$ python3 -q
>>> import numpy as np
>>> np.set_printoptions(precision=1, suppress=True, linewidth=200, floatmode="fixed")
>>> E = np.diag(20 * np.array([-2, 0, 1, -1, -2, -2])) + np.array([[-4, 0, -2, 5, -2, -3],
...     [5, -1, 2, 6, -5, 4],
...     [-3, 2, 4, -4, -3, -9],
...     [3, 9, -7, 0, -6, 2],
...     [1, -4, -9, 5, 6, -1],
...     [4, -8, 9, 9, -8, 5]])
>>> E
array([[-44,   0,  -2,   5,  -2,  -3],
       [  5,  -1,   2,   6,  -5,   4],
       [ -3,   2,  24,  -4,  -3,  -9],
       [  3,   9,  -7, -20,  -6,   2],
       [  1,  -4,  -9,   5, -34,  -1],
       [  4,  -8,   9,   9,  -8, -35]])
>>> rng = np.random.default_rng(722)
>>> z = rng.permutation(6)
>>> z
array([4, 3, 5, 2, 0, 1])
>>> other = E[z][:, z]
>>> np.trace(other)
np.int64(-110)
>>> np.sort(np.abs(np.linalg.eigvals(other)))
array([ 1.6, 24.0, 25.4, 30.5, 37.5, 42.2])
>>> np.diag(other)
array([-34, -20, -35,  24, -44,  -1])
>>> print(round(np.log10(np.linalg.cond(E))))
1
>>> np.linalg.matrix_rank(E, rtol=0.1)
np.int64(5)
>>> [round(float(x), 1) for x in np.linalg.svd(E, compute_uv=False)[:3]]
[45.4, 43.4, 36.6]
>>> print(np.argsort(-np.linalg.norm(E, axis=0).round(6), kind="stable")[:3])
[0 5 4]
>>> round(np.linalg.norm(E, 2) / np.linalg.norm(E), 1)
np.float64(0.6)
>>> C2 = E.T @ E
>>> (E @ E.T).shape
(6, 6)
>>> print(C2)
[[1996  -20   32 -197  -12   44]
 [ -20  166  -53 -286  145  280]
 [  32  -53  795   82  198 -522]
 [-197 -286   82  583 -150 -315]
 [ -12  145  198 -150 1294  315]
 [  44  280 -522 -315  315 1336]]
>>> np.diag(C2)
array([1996,  166,  795,  583, 1294, 1336])
>>> np.linalg.matrix_rank(C2)
np.int64(6)
>>> np.allclose(C2, C2.T)
True
>>> np.linalg.eigvalsh(C2)[::-1]
array([2056.7, 1879.8, 1337.3,  553.9,  340.2,    2.2])
>>> other = np.linalg.invert(C2)
Traceback (most recent call last):
  File "<python-input-23>", line 1, in <module>
    other = np.linalg.invert(C2)
            ^^^^^^^^^^^^^^^^
AttributeError: module 'numpy.linalg' has no attribute 'invert'
>>> other = C2 ** -1
Traceback (most recent call last):
  File "<python-input-24>", line 1, in <module>
    other = C2 ** -1
            ~~~^^~~~
ValueError: Integers to negative integer powers are not allowed.
>>> other = np.linalg.inv(C2)
>>> print(np.linalg.inv(other))
[[1996.0  -20.0   32.0 -197.0  -12.0   44.0]
 [ -20.0  166.0  -53.0 -286.0  145.0  280.0]
 [  32.0  -53.0  795.0   82.0  198.0 -522.0]
 [-197.0 -286.0   82.0  583.0 -150.0 -315.0]
 [ -12.0  145.0  198.0 -150.0 1294.0  315.0]
 [  44.0  280.0 -522.0 -315.0  315.0 1336.0]]
>>> print(np.round(C2 @ other, 1) + 0)
[[1.0 0.0 0.0 0.0 0.0 0.0]
 [0.0 1.0 0.0 0.0 0.0 0.0]
 [0.0 0.0 1.0 0.0 0.0 0.0]
 [0.0 0.0 0.0 1.0 0.0 0.0]
 [0.0 0.0 0.0 0.0 1.0 0.0]
 [0.0 0.0 0.0 0.0 0.0 1.0]]
>>> np.round(np.linalg.det(C2) * np.linalg.det(other), 1)
np.float64(1.0)
>>> (np.abs(other) > 1e-9).astype(int)
array([[1, 1, 1, 1, 1, 1],
       [1, 1, 1, 1, 1, 1],
       [1, 1, 1, 1, 1, 1],
       [1, 1, 1, 1, 1, 1],
       [1, 1, 1, 1, 1, 1],
       [1, 1, 1, 1, 1, 1]])
